% python3 -q
>>> import numpy as np
>>> np.set_printoptions(suppress=True, linewidth=160)
>>> tidy = lambda a: np.round(a, 2) + 0
>>> F = np.array([[-1, -3, -1, -3, -1, -3],
...     [1, -2, 1, -2, 1, -2],
...     [-1, 0, -1, 0, -1, 0],
...     [-1, -3, -1, -3, -1, -3],
...     [1, -2, 1, -2, 1, -2],
...     [-1, 0, -1, 0, -1, 0]])
>>> T = np.stack([F, 3 * F, F[::-1]])
>>> np.einsum("bij,cij->bc", T, T)
array([[ 96, 288,  42],
       [288, 864, 126],
       [ 42, 126,  96]])
>>> np.linalg.matrix_rank(T.reshape(3, -1))
np.int64(2)
>>> tidy(np.linalg.norm(T, axis=(1, 2)))
array([ 9.8 , 29.39,  9.8 ])
>>> (T @ F.T).shape
(3, 6, 6)
>>> T.sum(axis=0)
array([[ -5, -12,  -5, -12,  -5, -12],
       [  5, -10,   5, -10,   5, -10],
       [ -5,  -3,  -5,  -3,  -5,  -3],
       [ -5, -12,  -5, -12,  -5, -12],
       [  5, -10,   5, -10,   5, -10],
       [ -5,  -3,  -5,  -3,  -5,  -3]])
>>> vec = np.array([1, 2, 1, 0, 2, 2])
>>> a = np.maximum(F @ vec, 0)
>>> tidy(np.tanh(F @ vec))
array([-1., -1., -1., -1., -1., -1.])
>>> a
array([0, 0, 0, 0, 0, 0])
>>> F.T @ a
array([0, 0, 0, 0, 0, 0])
>>> other = F / np.linalg.norm(F, axis=1, keepdims=True)
>>> cov = other @ other.T
>>> tidy(cov)
array([[ 1.  ,  0.71,  0.32,  1.  ,  0.71,  0.32],
       [ 0.71,  1.  , -0.45,  0.71,  1.  , -0.45],
       [ 0.32, -0.45,  1.  ,  0.32, -0.45,  1.  ],
       [ 1.  ,  0.71,  0.32,  1.  ,  0.71,  0.32],
       [ 0.71,  1.  , -0.45,  0.71,  1.  , -0.45],
       [ 0.32, -0.45,  1.  ,  0.32, -0.45,  1.  ]])
>>> tidy(np.linalg.norm(other, axis=1))
array([1., 1., 1., 1., 1., 1.])
>>> (np.abs(cov) > 0.9).astype(int)
array([[1, 0, 0, 1, 0, 0],
       [0, 1, 0, 0, 1, 0],
       [0, 0, 1, 0, 0, 1],
       [1, 0, 0, 1, 0, 0],
       [0, 1, 0, 0, 1, 0],
       [0, 0, 1, 0, 0, 1]])
>>> np.argwhere(np.triu(np.abs(cov) > 0.95, 1))
array([[0, 3],
       [1, 4],
       [2, 5]])
>>> tidy(cov[4])
array([ 0.71,  1.  , -0.45,  0.71,  1.  , -0.45])
>>> (cov - 2 * np.eye(6)).round(6).argmax(axis=1)
array([3, 4, 5, 0, 1, 2])
>>> data = np.load("test8.npy")
>>> data
array([[-2, -2, -2, -2],
       [-2, -4, -4, -4],
       [-2, -4, -6, -6],
       [-2, -4, -6, -8]])
>>> ev, evecs = np.linalg.eigh(data)
>>> vec = np.array([-1, -9, 1, 4])
>>> print(np.abs(data).sum(axis=1).max(), tidy(np.abs(ev).max()))
20 16.58
>>> print(tidy(np.linalg.eigvalsh(data[1:, 1:])))
[-15.78  -1.57  -0.65]
>>> print(evecs * np.maximum(ev, 0) @ evecs.T)
[[0. 0. 0. 0.]
 [0. 0. 0. 0.]
 [0. 0. 0. 0.]
 [0. 0. 0. 0.]]
>>> arr = np.load("layer0.npy")
>>> arr
array([[ 0, -2,  0,  2],
       [ 0,  0,  1, -2],
       [ 0,  0,  0, -2],
       [ 0,  0,  0,  0]])
>>> [int(np.linalg.matrix_rank(np.linalg.matrix_power(arr, p))) for p in range(1, 5)]
[3, 2, 1, 0]
>>> np.linalg.matrix_rank(arr - arr[0, 0] * np.eye(4))
np.int64(3)
>>> try:
...     np.linalg.inv(arr)
... except np.linalg.LinAlgError as e:
...     print(repr(e))
... 
LinAlgError('Singular matrix')
>>> arr @ arr
array([[ 0,  0, -2,  4],
       [ 0,  0,  0, -2],
       [ 0,  0,  0,  0],
       [ 0,  0,  0,  0]])
>>> J = np.load("dump.npy")
>>> J
array([[ 1,  1, -1, -1,  1,  1, -1, -1],
       [ 1, -1,  1, -1, -1,  1, -1,  1],
       [ 1,  1,  1,  1,  1,  1,  1,  1]])
>>> other = J / np.linalg.norm(J, axis=1, keepdims=True)
>>> cov = other @ other.T
>>> tidy(np.linalg.norm(other, axis=1))
array([1., 1., 1.])
>>> t = np.radians(30)
>>> r_ = np.eye(8)
>>> r_[2, 2] = r_[7, 7] = np.cos(t)
>>> r_[2, 7], r_[7, 2] = -np.sin(t), np.sin(t)
>>> tidy(r_)
array([[ 1.  ,  0.  ,  0.  ,  0.  ,  0.  ,  0.  ,  0.  ,  0.  ],
       [ 0.  ,  1.  ,  0.  ,  0.  ,  0.  ,  0.  ,  0.  ,  0.  ],
       [ 0.  ,  0.  ,  0.87,  0.  ,  0.  ,  0.  ,  0.  , -0.5 ],
       [ 0.  ,  0.  ,  0.  ,  1.  ,  0.  ,  0.  ,  0.  ,  0.  ],
       [ 0.  ,  0.  ,  0.  ,  0.  ,  1.  ,  0.  ,  0.  ,  0.  ],
       [ 0.  ,  0.  ,  0.  ,  0.  ,  0.  ,  1.  ,  0.  ,  0.  ],
       [ 0.  ,  0.  ,  0.  ,  0.  ,  0.  ,  0.  ,  1.  ,  0.  ],
       [ 0.  ,  0.  ,  0.5 ,  0.  ,  0.  ,  0.  ,  0.  ,  0.87]])
>>> other = J @ r_.T
>>> tidy(np.linalg.det(r_)), tidy(np.trace(r_))
(np.float64(1.0), np.float64(7.73))
>>> np.allclose(J @ J.T, other @ other.T)
True
>>> print(tidy(other))
[[ 1.    1.   -0.37 -1.    1.    1.   -1.   -1.37]
 [ 1.   -1.    0.37 -1.   -1.    1.   -1.    1.37]
 [ 1.    1.    0.37  1.    1.    1.    1.    1.37]]
>>> tidy(np.linalg.svd(J, compute_uv=False)), tidy(np.linalg.svd(other, compute_uv=False))
(array([2.83, 2.83, 2.83]), array([2.83, 2.83, 2.83]))
>>> tidy(np.abs(other - J).max(axis=0))
array([0.  , 0.  , 0.63, 0.  , 0.  , 0.  , 0.  , 0.37])
